>>> import numpy as np
>>> np.set_printoptions(suppress=True, linewidth=100)
>>> tidy = lambda a: np.round(a, 1) + 0
>>> W0 = np.load("layer7.npy")
>>> W0
array([[10, 10, 13,  7, 19],
       [ 1,  7,  6,  0,  3],
       [ 3,  1,  7,  3,  8],
       [10, 16,  7,  1,  6],
       [ 6,  2,  0,  4,  8],
       [ 5,  1,  0,  3,  2],
       [ 6,  2,  0,  4,  8],
       [ 0,  0,  0,  0,  0],
       [14, 10,  1,  4,  5],
       [ 9,  9,  1,  1,  3],
       [ 0,  0,  0,  0,  0],
       [ 0,  0,  0,  0,  0],
       [12, 10,  8,  4, 11],
       [10, 16,  7,  1,  6],
       [10, 16,  7,  1,  6]])
>>> other = np.c_[W0[:, :2] @ np.array([[2, 2], [-2, -2]]), np.array([0, 0, 2, 3, 1, 0, 3, 0, 2, 2, 2, 1, 3, 0, 2])]
>>> other
array([[  0,   0,   0],
       [-12, -12,   0],
       [  4,   4,   2],
       [-12, -12,   3],
       [  8,   8,   1],
       [  8,   8,   0],
       [  8,   8,   3],
       [  0,   0,   0],
       [  8,   8,   2],
       [  0,   0,   2],
       [  0,   0,   2],
       [  0,   0,   1],
       [  4,   4,   3],
       [-12, -12,   0],
       [-12, -12,   2]])
>>> tidy(np.linalg.lstsq(W0, other[:, 0])[0])
array([ 2., -2.,  0.,  0.,  0.])
>>> tidy(np.linalg.norm(np.linalg.qr(W0)[0].T @ other, axis=0) ** 2 / ((other ** 2).sum(axis=0) + 1e-12))
array([1. , 1. , 0.7])
>>> tidy(np.linalg.norm(other - W0 @ np.linalg.lstsq(W0, other)[0], axis=0))
array([0. , 0. , 4.1])
>>> K = np.load("data.npy")
>>> K
array([[ -3.9,   0.3,   3.3,  -0.1,  -9. ,   0.1,  -2.3],
       [-21.5,  -0.4,   0.7,  -0.2,   8.2,   1.1,  -2.8],
       [ 12.5,  -0.1,   3.1,  -0.1,  15.4,  -0.1,  -0.4],
       [ 37.3,  -0.6,  -4.9,   0.3,  19.7,   1.2,  -4.6],
       [-31.2,   1. ,   3.1,   0.2,  -1.1,   1.4,   4.6],
       [ -3.9,  -0.4,   1.8,  -0.1,  -9.1,   1.4,   4.6],
       [-25.1,  -0.3,   5. ,   0.3,  -5.7,  -2.1,   4.1],
       [ 17.4,   0.7,   1.7,  -0.2,   6.8,  -1. ,  -2.4],
       [-27.9,  -0.9,   0.5,   0.1,  -9. ,  -0.4,   1.8],
       [ 11.4,  -0.5,  -0.7,   0.3, -18. ,   0.6,  -8. ],
       [ 19.7,  -1.1,   2.4,   0. ,  -5.2,   1.2,   3.9],
       [ -7.1,  -0.1,  -3. ,   0. ,   9.8,   3.1,   3.4],
       [ -9.2,  -1. ,  -5.5,  -0.1,   0.6,  -0.2,   0.4],
       [ 16.1,   0.5,  -5.5,  -0.6,  -9.1,  -1.1,  -6.6],
       [ 17.8,  -0.6,   0.9,   0.5,  20. ,   0.2,  -4.1],
       [-36.2,  -0.8,  -2.2,  -0.3,  -3.8,   0.7,  -5.3],
       [ -3.3,  -0.2,   0.3,   0.2,  -6.3,  -1.4,  -3.9],
       [ 29.6,   0.3,  -2.6,  -0.6,  -3.8,   0.9,  -2.8],
       [ 21.4,   0. ,  -0.5,  -0.3,  14.3,  -1.2,  -2. ],
       [-11.3,   0.2,  -0.1,   0.5, -12.3,   1.2,  13. ],
       [ 27.7,  -0.2,   2. ,   0.7,   1. ,   0.7,  -0.5],
       [-20.3,   0.4,  -4.1,  -0.2,  11.5,  -1.8,  -6.7],
       [ 29.7,   0.3,   2.7,  -0.1,  11.8,  -1.4,   9.8],
       [ -9. ,  -0.9,  -5.1,   0.2,   4.6,  -0.3,   6.6],
       [  3. ,   0.1,   2.1,   0. , -18.2,   2. ,  -1.4],
       [  7.5,  -0.6,   0.3,   0.1,  12.2,  -0.6,   3.3],
       [-12.6,   0.3,  -5.3,   0.2,  31.7,   1.6, -14. ],
       [  8.5,  -1.1,   1.7,  -0.3,   8.5,  -0.4,   2.7],
       [ 18.5,  -0.7,   0.1,  -0.5,  -6.5,   2.5, -11.2],
       [-42.4,  -0.4,  -2.6,   0.3,  -7.6,   1.2,  -2.1],
       [  3.6,   0.8,  -4.9,   0. ,   6.7,   0.1,   0.6],
       [ -4.4,  -0.8,  -2.2,  -0.2,  -4.1,   0.1,   4.5],
       [-11.6,  -0.6,   4.2,   0.1,   5.8,  -0.1,   3.7]])
>>> z = W0[:, 3] > np.median(W0[:, 3])
>>> f = W0[z].mean(axis=0) - W0[~z].mean(axis=0)
>>> ((W0 - W0.mean(axis=0)) @ f > 0).astype(int)
array([1, 0, 1, 0, 1, 0, 1, 0, 1, 0, 0, 0, 1, 0, 0])
>>> tidy((((W0 - W0.mean(axis=0)) @ f > 0) == z).mean())
np.float64(0.9)
